$ python3 -q
>>> import numpy as np
>>> from numpy import linalg as LA
>>> np.set_printoptions(precision=2, suppress=True, linewidth=200)
>>> A = np.array([[1, -1, -1, 1, 1, -1, -1, 1],
...     [1, 1, 1, 1, -1, -1, -1, -1],
...     [1, -1, -1, 1, -1, 1, 1, -1],
...     [1, 1, -1, -1, -1, -1, 1, 1]])
>>> T = np.stack([A, -3 * A, A[::-1]])
>>> (T @ A.T).shape
(3, 4, 4)
>>> T.sum(axis=0)
array([[-1,  3,  1, -3, -3,  1,  3, -1],
       [-1, -3, -3, -1,  1,  3,  3,  1],
       [-1,  3,  3, -1,  1, -3, -3,  1],
       [-1, -3,  1,  3,  3,  1, -3, -1]])
>>> u = np.array([0, 5])
>>> np.polyval(u, A[2])
array([5, 5, 5, 5, 5, 5, 5, 5])
>>> rng = np.random.default_rng(389)
>>> out = A + rng.integers(-2, 3, (4, 1)) @ rng.integers(-2, 3, (1, 8))
>>> out
array([[-3, -1,  1, -1, -1,  3, -3, -3],
       [-3,  1,  3, -1, -3,  3, -3, -5],
       [ 3, -1, -2,  2,  0, -1,  2,  1],
       [ 1,  1, -1, -1, -1, -1,  1,  1]])
>>> LA.matrix_rank(out - A, tol=1e-8)
np.int64(1)
>>> np.round(LA.svd(out - A, compute_uv=False), 2) + 0
array([12.,  0.,  0.,  0.])
>>> np.abs(out - A).sum(axis=1)
array([20, 20, 10,  0])
>>> T = np.stack([out, 5 * out, out[::-1]])
>>> T.shape
(3, 4, 8)
>>> LA.matrix_rank(T.reshape(3, -1))
np.int64(2)
>>> np.einsum("bij,cij->bc", T, T)
array([[ 144,  720,  -88],
       [ 720, 3600, -440],
       [ -88, -440,  144]])
>>> (T @ out.T).shape
(3, 4, 4)
>>> vec = np.array([3, 2, 3, 3, 0, 0, 2, 3])
>>> (A * vec).sum(axis=1)
array([2, 6, 0, 4])
>>> arr = np.loadtxt("test2.csv", delimiter=",")
>>> arr
array([[  7.81,  -1.41,   1.81],
       [  9.64,  -3.02,   2.68],
       [ -9.27, -11.1 ,   2.68],
       [ -1.22,  -9.98,   3.57],
       [ -5.98,  -0.23,  -0.89],
       [  9.31,  11.09,  -2.64],
       [ -2.08,  -0.9 ,   0.03],
       [ -1.51,   4.1 ,  -1.79],
       [ -7.48,   3.91,  -2.69],
       [  9.56,  -3.  ,   2.71],
       [ -3.3 , -10.91,   3.6 ],
       [ -5.43,   4.78,  -2.71],
       [-11.09,  -9.49,   1.8 ],
       [ -3.31,   5.7 ,  -2.7 ],
       [ -8.64,  -6.07,   0.9 ],
       [-11.15,  -9.49,   1.78],
       [ -5.72, -14.32,   4.52],
       [-11.71, -14.52,   3.6 ]])
>>> arr.sum(axis=0)
array([-51.57, -64.86,  16.26])
>>> LA.svd(arr, compute_uv=False)
array([42.64, 23.93,  0.07])
>>> np.abs(arr).max()
np.float64(14.52)
>>> np.round(LA.norm(arr), 2)
np.float64(48.9)
>>> np.count_nonzero(arr)
np.int64(54)
>>> arr.shape
(18, 3)
>>> LA.matrix_rank(arr)
np.int64(3)
>>> arr.mean(axis=0)
array([-2.87, -3.6 ,  0.9 ])
>>> arr[18]
Traceback (most recent call last):
  File "<python-input-32>", line 1, in <module>
    arr[18]
    ~~~^^^^
IndexError: index 18 is out of bounds for axis 0 with size 18
>>> out = arr / LA.norm(arr, axis=1)
Traceback (most recent call last):
  File "<python-input-33>", line 1, in <module>
    out = arr / LA.norm(arr, axis=1)
          ~~~~^~~~~~~~~~~~~~~~~~~~~~
ValueError: operands could not be broadcast together with shapes (18,3) (18,) 
>>> out = arr / LA.norm(arr, axis=1, keepdims=True)
>>> cov = out @ out.T
>>> np.argwhere(np.triu(np.abs(cov) > 0.95, 1))
array([[ 0,  1],
       [ 0,  4],
       [ 0,  8],
       [ 0,  9],
       [ 1,  8],
       [ 1,  9],
       [ 2,  5],
       [ 2, 12],
       [ 2, 14],
       [ 2, 15],
       [ 2, 17],
       [ 3, 10],
       [ 3, 16],
       [ 5, 12],
       [ 5, 14],
       [ 5, 15],
       [ 5, 17],
       [ 6, 14],
       [ 6, 15],
       [ 7, 13],
       [ 8,  9],
       [ 8, 11],
       [10, 16],
       [11, 13],
       [12, 14],
       [12, 15],
       [12, 17],
       [14, 15],
       [14, 17],
       [15, 17],
       [16, 17]])
>>> (cov - 2 * np.eye(18)).round(6).argmax(axis=1)
array([ 1,  9, 17, 10,  6,  7, 14, 13, 11,  1, 16,  8, 15,  7, 15, 12, 10,  2])
>>> u, g = arr[4], arr[14]
>>> np.round(u @ g, 2)
np.float64(52.26)
>>> p = (u @ g) / (u @ u) * u
>>> p
array([-8.54, -0.33, -1.27])
>>> g - p
array([-0.1 , -5.74,  2.17])
>>> W2 = arr[[2, 12]].astype(float)
>>> for _ in range(6):
...     z = LA.norm(arr[:, None] - W2, axis=-1).argmin(axis=1)
...     W2 = np.array([arr[z == j].mean(axis=0) for j in range(2)])
... 
>>> z
array([1, 1, 0, 0, 1, 1, 1, 1, 1, 1, 0, 1, 0, 1, 0, 0, 0, 0])
>>> W2
array([[ -7.76, -10.73,   2.81],
       [  1.05,   2.1 ,  -0.62]])
>>> np.bincount(z)
array([ 8, 10])
>>> Xs = arr - arr.mean(axis=0)
>>> left, sig, Vt = LA.svd(Xs, full_matrices=False)
>>> sig
array([37.72, 23.92,  0.07])
>>> np.searchsorted(np.cumsum(sig ** 2) / (sig ** 2).sum(), 0.9) + 1
np.int64(2)
>>> np.round(sig ** 2 / (sig ** 2).sum(), 2) + 0
array([0.71, 0.29, 0.  ])
>>> np.abs(Vt[-1])
array([0.15, 0.35, 0.92])
>>> J = np.loadtxt("run0.csv", delimiter=",")
>>> J.round(2) + 0
array([[ 20.75, -11.72,  12.88, -26.42,   9.58,   0.28, -19.82],
       [ 20.23, -11.49,  12.38, -25.67,   9.15,   0.12, -19.21],
       [ 18.03, -10.47,  10.34, -22.52,   7.42,  -0.49, -16.68],
       [ 17.48, -10.21,   9.85, -21.75,   7.  ,  -0.63, -16.06],
       [  9.64,  -6.17,   3.35, -10.8 ,   1.71,  -2.  ,  -7.53],
       [  9.62,  -6.17,   3.34, -10.78,   1.71,  -2.  ,  -7.52],
       [  7.73,  -5.06,   2.03,  -8.24,   0.73,  -2.08,  -5.63],
       [  6.58,  -4.36,   1.33,  -6.74,   0.22,  -2.04,  -4.53],
       [  4.45,  -2.98,   0.25,  -4.07,  -0.46,  -1.78,  -2.65],
       [  3.31,  -2.19,  -0.15,  -2.74,  -0.65,  -1.49,  -1.75],
       [  3.07,  -2.03,  -0.21,  -2.48,  -0.66,  -1.42,  -1.58],
       [  2.49,  -1.6 ,  -0.33,  -1.86,  -0.67,  -1.21,  -1.18],
       [  2.33,  -1.49,  -0.35,  -1.7 ,  -0.66,  -1.14,  -1.08],
       [  2.28,  -1.46,  -0.35,  -1.65,  -0.66,  -1.12,  -1.05],
       [  2.12,  -1.34,  -0.37,  -1.49,  -0.64,  -1.05,  -0.95],
       [  1.37,  -0.79,  -0.36,  -0.81,  -0.5 ,  -0.69,  -0.53],
       [  1.18,  -0.66,  -0.33,  -0.66,  -0.44,  -0.59,  -0.44],
       [  1.02,  -0.55,  -0.3 ,  -0.54,  -0.39,  -0.5 ,  -0.37],
       [  0.87,  -0.45,  -0.27,  -0.44,  -0.34,  -0.42,  -0.31],
       [  0.75,  -0.38,  -0.24,  -0.36,  -0.29,  -0.35,  -0.26],
       [  0.33,  -0.14,  -0.11,  -0.13,  -0.12,  -0.14,  -0.11],
       [  0.05,  -0.02,  -0.02,  -0.02,  -0.02,  -0.02,  -0.02],
       [  0.03,  -0.01,  -0.01,  -0.01,  -0.01,  -0.01,  -0.01],
       [ -0.09,   0.03,   0.03,   0.03,   0.03,   0.03,   0.03],
       [ -0.41,   0.08,   0.11,   0.11,   0.09,   0.08,   0.15],
       [ -0.43,   0.08,   0.12,   0.11,   0.09,   0.08,   0.16],
       [ -0.56,   0.08,   0.13,   0.14,   0.1 ,   0.07,   0.22],
       [ -0.88,   0.02,   0.13,   0.21,   0.03,  -0.03,   0.39],
       [ -0.92,   0.01,   0.12,   0.21,   0.02,  -0.05,   0.42],
       [ -1.11,  -0.05,   0.07,   0.26,  -0.07,  -0.16,   0.54],
       [ -1.18,  -0.09,   0.04,   0.28,  -0.12,  -0.22,   0.6 ],
       [ -1.29,  -0.14,   0.  ,   0.31,  -0.19,  -0.3 ,   0.69],
       [ -1.38,  -0.18,  -0.05,   0.33,  -0.27,  -0.39,   0.77],
       [ -3.48,  -1.62,  -2.27,   1.57,  -3.12,  -3.18,   3.26],
       [ -4.8 ,  -2.56,  -4.18,   2.72,  -5.4 ,  -5.27,   5.16],
       [ -5.18,  -2.82,  -4.75,   3.08,  -6.07,  -5.87,   5.73],
       [ -6.68,  -3.82,  -7.1 ,   4.59,  -8.81,  -8.28,   8.  ],
       [ -7.2 ,  -4.15,  -7.93,   5.14,  -9.77,  -9.12,   8.81],
       [ -9.09,  -5.3 , -11.03,   7.23, -13.3 , -12.15,  11.77],
       [ -9.46,  -5.52, -11.64,   7.65, -13.99, -12.73,  12.35],
       [-11.27,  -6.55, -14.64,   9.74, -17.37, -15.59,  15.21],
       [-12.1 ,  -7.01, -16.04,  10.74, -18.95, -16.9 ,  16.55],
       [-15.02,  -8.53, -20.95,  14.28, -24.42, -21.43,  21.21],
       [-15.2 ,  -8.63, -21.26,  14.51, -24.76, -21.71,  21.5 ],
       [-16.34,  -9.19, -23.19,  15.92, -26.89, -23.47,  23.33],
       [-16.69,  -9.37, -23.78,  16.36, -27.55, -24.  ,  23.9 ]])
>>> Xs = J - J.mean(axis=0)
>>> left, sig, Vt = LA.svd(Xs, full_matrices=False)
>>> np.abs(Vt[0]).argmax()
np.int64(6)
>>> Vt[0] * np.sign(Vt[0, np.abs(Vt[0]).argmax()])
array([-0.41, -0.02, -0.4 ,  0.43, -0.42, -0.3 ,  0.47])
>>> sig.round(2) + 0
array([139.93,  43.74,   6.49,   0.  ,   0.  ,   0.  ,   0.  ])
>>> (np.sign(left[:, 0]) == np.sign(left[0, 0])).astype(int)
array([1, 1, 1, 1, 1, 1, 1, 1, 1, 1, 1, 1, 1, 1, 1, 1, 1, 1, 1, 1, 1, 1, 1, 1, 1, 1, 1, 1, 1, 1, 1, 1, 1, 0, 0, 0, 0, 0, 0, 0, 0, 0, 0, 0, 0, 0])
>>> np.abs(left[:, 0]).argmax()
np.int64(45)
>>> LA.matrix_rank(Xs)
np.int64(3)
>>> Xs = J - J.mean(axis=0)
>>> evecs = LA.svd(Xs)[2][:3]
>>> out = Xs - Xs @ evecs.T @ evecs
>>> np.diag(evecs.T @ evecs)
array([0.82, 0.39, 0.36, 0.49, 0.32, 0.37, 0.25])
>>> LA.norm(out, axis=1).round(6).argmax()
np.int64(0)
>>> cov = np.cov(J, rowvar=False)
>>> np.polyfit(J[:, 0], J[:, 3], 1)
array([-1.07, -0.91])
>>> np.argsort(-J.std(axis=0).round(6), kind="stable")
array([6, 3, 4, 0, 2, 5, 1])
>>> np.corrcoef(J.T)
array([[ 1.  , -0.12,  0.94, -0.99,  0.89,  0.75, -0.98],
       [-0.12,  1.  ,  0.19,  0.22,  0.31,  0.55, -0.03],
       [ 0.94,  0.19,  1.  , -0.91,  0.99,  0.92, -0.98],
       [-0.99,  0.22, -0.91,  1.  , -0.85, -0.69,  0.97],
       [ 0.89,  0.31,  0.99, -0.85,  1.  ,  0.96, -0.96],
       [ 0.75,  0.55,  0.92, -0.69,  0.96,  1.  , -0.85],
       [-0.98, -0.03, -0.98,  0.97, -0.96, -0.85,  1.  ]])
>>> z = J[:, 4] > np.median(J[:, 4])
>>> u = J[z].mean(axis=0) - J[~z].mean(axis=0)
>>> ((J - J.mean(axis=0)) @ u > 0).astype(int)
array([1, 1, 1, 1, 1, 1, 1, 1, 1, 1, 1, 1, 1, 1, 1, 1, 1, 1, 1, 1, 1, 1, 1, 1, 1, 1, 1, 1, 1, 1, 1, 1, 1, 0, 0, 0, 0, 0, 0, 0, 0, 0, 0, 0, 0, 0])
>>> z.astype(int)
array([1, 1, 1, 1, 1, 1, 1, 1, 0, 0, 0, 0, 0, 0, 0, 0, 0, 0, 1, 1, 1, 1, 1, 1, 1, 1, 1, 1, 1, 1, 1, 1, 1, 0, 0, 0, 0, 0, 0, 0, 0, 0, 0, 0, 0, 0])
>>> W2 = J[[4, 17]].astype(float)
>>> for _ in range(7):
...     z = LA.norm(J[:, None] - W2, axis=-1).argmin(axis=1)
...     W2 = np.array([J[z == j].mean(axis=0) for j in range(2)])
... 
>>> z
array([0, 0, 0, 0, 0, 0, 0, 0, 1, 1, 1, 1, 1, 1, 1, 1, 1, 1, 1, 1, 1, 1, 1, 1, 1, 1, 1, 1, 1, 1, 1, 1, 1, 1, 1, 1, 1, 1, 1, 1, 1, 1, 1, 1, 1, 1])
>>> np.abs(W2[1] - W2[0]).argmax()
np.int64(3)
>>> W2[1] - W2[0]
array([-16.79,   5.8 , -11.44,  19.15, -10.14,  -3.96,  16.56])
>>> np.bincount(z)
array([ 8, 38])
>>> K = np.arange(55).reshape(5, 11) + 3
>>> K
array([[ 3,  4,  5,  6,  7,  8,  9, 10, 11, 12, 13],
       [14, 15, 16, 17, 18, 19, 20, 21, 22, 23, 24],
       [25, 26, 27, 28, 29, 30, 31, 32, 33, 34, 35],
       [36, 37, 38, 39, 40, 41, 42, 43, 44, 45, 46],
       [47, 48, 49, 50, 51, 52, 53, 54, 55, 56, 57]])
>>> try:
...     LA.inv(K)
... except LA.LinAlgError as e:
...     print(e)
... 
Last 2 dimensions of the array must be square
>>> round(float(np.trace(LA.pinv(K) @ K)), 2)
2.0
>>> np.abs(np.diag(LA.qr(K)[1])) > 1e-9
array([ True,  True, False, False, False])
>>> K @ LA.pinv(K) @ K
array([[ 3.,  4.,  5.,  6.,  7.,  8.,  9., 10., 11., 12., 13.],
       [14., 15., 16., 17., 18., 19., 20., 21., 22., 23., 24.],
       [25., 26., 27., 28., 29., 30., 31., 32., 33., 34., 35.],
       [36., 37., 38., 39., 40., 41., 42., 43., 44., 45., 46.],
       [47., 48., 49., 50., 51., 52., 53., 54., 55., 56., 57.]])
>>> left, sig, Vt = LA.svd(K)
>>> np.argmax(sig[:-1] / (sig[1:] + 1e-6)) + 1
np.int64(2)
>>> sig.round(2) + 0
array([251.48,  10.76,   0.  ,   0.  ,   0.  ])
>>> out = left[:, :2] @ np.diag(sig[:2]) @ Vt[:2]
>>> out
array([[ 3.,  4.,  5.,  6.,  7.,  8.,  9., 10., 11., 12., 13.],
       [14., 15., 16., 17., 18., 19., 20., 21., 22., 23., 24.],
       [25., 26., 27., 28., 29., 30., 31., 32., 33., 34., 35.],
       [36., 37., 38., 39., 40., 41., 42., 43., 44., 45., 46.],
       [47., 48., 49., 50., 51., 52., 53., 54., 55., 56., 57.]])
>>> LA.matrix_rank(K, rtol=0.05)
np.int64(1)
>>> LA.matrix_rank(out)
np.int64(2)
>>> rk = LA.matrix_rank(out)
>>> rk
np.int64(2)
>>> null = LA.svd(out)[2][rk:].T
>>> np.round(null @ null.T, 2) + 0
array([[ 0.68, -0.27, -0.23, -0.18, -0.14, -0.09, -0.05,  0.  ,  0.05,  0.09,  0.14],
       [-0.27,  0.76, -0.2 , -0.16, -0.13, -0.09, -0.05, -0.02,  0.02,  0.05,  0.09],
       [-0.23, -0.2 ,  0.83, -0.15, -0.12, -0.09, -0.06, -0.04, -0.01,  0.02,  0.05],
       [-0.18, -0.16, -0.15,  0.87, -0.11, -0.09, -0.07, -0.05, -0.04, -0.02,  0.  ],
       [-0.14, -0.13, -0.12, -0.11,  0.9 , -0.09, -0.08, -0.07, -0.06, -0.05, -0.05],
       [-0.09, -0.09, -0.09, -0.09, -0.09,  0.91, -0.09, -0.09, -0.09, -0.09, -0.09],
       [-0.05, -0.05, -0.06, -0.07, -0.08, -0.09,  0.9 , -0.11, -0.12, -0.13, -0.14],
       [ 0.  , -0.02, -0.04, -0.05, -0.07, -0.09, -0.11,  0.87, -0.15, -0.16, -0.18],
       [ 0.05,  0.02, -0.01, -0.04, -0.06, -0.09, -0.12, -0.15,  0.83, -0.2 , -0.23],
       [ 0.09,  0.05,  0.02, -0.02, -0.05, -0.09, -0.13, -0.16, -0.2 ,  0.76, -0.27],
       [ 0.14,  0.09,  0.05,  0.  , -0.05, -0.09, -0.14, -0.18, -0.23, -0.27,  0.68]])
>>> [int(LA.matrix_rank(out[:, :j + 1])) for j in range(11)]
[1, 2, 2, 2, 2, 2, 2, 2, 2, 2, 2]
>>> [int(LA.matrix_rank(np.delete(out, i, axis=0))) for i in range(5)]
[2, 2, 2, 2, 2]
>>> LA.matrix_rank(out.T @ out), LA.matrix_rank(out @ out.T)
(np.int64(2), np.int64(2))
>>> out = K + rng.integers(-2, 3, (5, 2)) @ rng.integers(-2, 3, (2, 11))
>>> out
array([[ 1,  8,  3,  6,  9, 12,  5,  8,  7, 12, 11],
       [15, 17, 17, 17, 13, 17, 22, 26, 28, 23, 29],
       [25, 30, 27, 28, 25, 30, 31, 36, 37, 34, 39],
       [38, 29, 40, 39, 42, 37, 46, 41, 44, 45, 44],
       [49, 48, 51, 50, 45, 48, 57, 60, 63, 56, 63]])
>>> np.abs(out - K).sum(axis=1)
array([26, 29, 20, 26, 38])
>>> left, sig, Vt = LA.svd(K)
>>> evecs = Vt[:(sig > 1e-8).sum()]
>>> vec = K[1] + 3 * K[0] + rng.integers(2) * np.eye(11)[0]
>>> vec
array([24., 27., 31., 35., 39., 43., 47., 51., 55., 59., 63.])
>>> np.allclose(evecs.T @ evecs @ vec, vec)
False
>>> LA.matrix_rank(np.vstack([K, vec]))
np.int64(3)
>>> np.round(evecs.T @ evecs, 2) + 0
array([[ 0.32,  0.27,  0.23,  0.18,  0.14,  0.09,  0.05,  0.  , -0.05, -0.09, -0.14],
       [ 0.27,  0.24,  0.2 ,  0.16,  0.13,  0.09,  0.05,  0.02, -0.02, -0.05, -0.09],
       [ 0.23,  0.2 ,  0.17,  0.15,  0.12,  0.09,  0.06,  0.04,  0.01, -0.02, -0.05],
       [ 0.18,  0.16,  0.15,  0.13,  0.11,  0.09,  0.07,  0.05,  0.04,  0.02,  0.  ],
       [ 0.14,  0.13,  0.12,  0.11,  0.1 ,  0.09,  0.08,  0.07,  0.06,  0.05,  0.05],
       [ 0.09,  0.09,  0.09,  0.09,  0.09,  0.09,  0.09,  0.09,  0.09,  0.09,  0.09],
       [ 0.05,  0.05,  0.06,  0.07,  0.08,  0.09,  0.1 ,  0.11,  0.12,  0.13,  0.14],
       [ 0.  ,  0.02,  0.04,  0.05,  0.07,  0.09,  0.11,  0.13,  0.15,  0.16,  0.18],
       [-0.05, -0.02,  0.01,  0.04,  0.06,  0.09,  0.12,  0.15,  0.17,  0.2 ,  0.23],
       [-0.09, -0.05, -0.02,  0.02,  0.05,  0.09,  0.13,  0.16,  0.2 ,  0.24,  0.27],
       [-0.14, -0.09, -0.05,  0.  ,  0.05,  0.09,  0.14,  0.18,  0.23,  0.27,  0.32]])
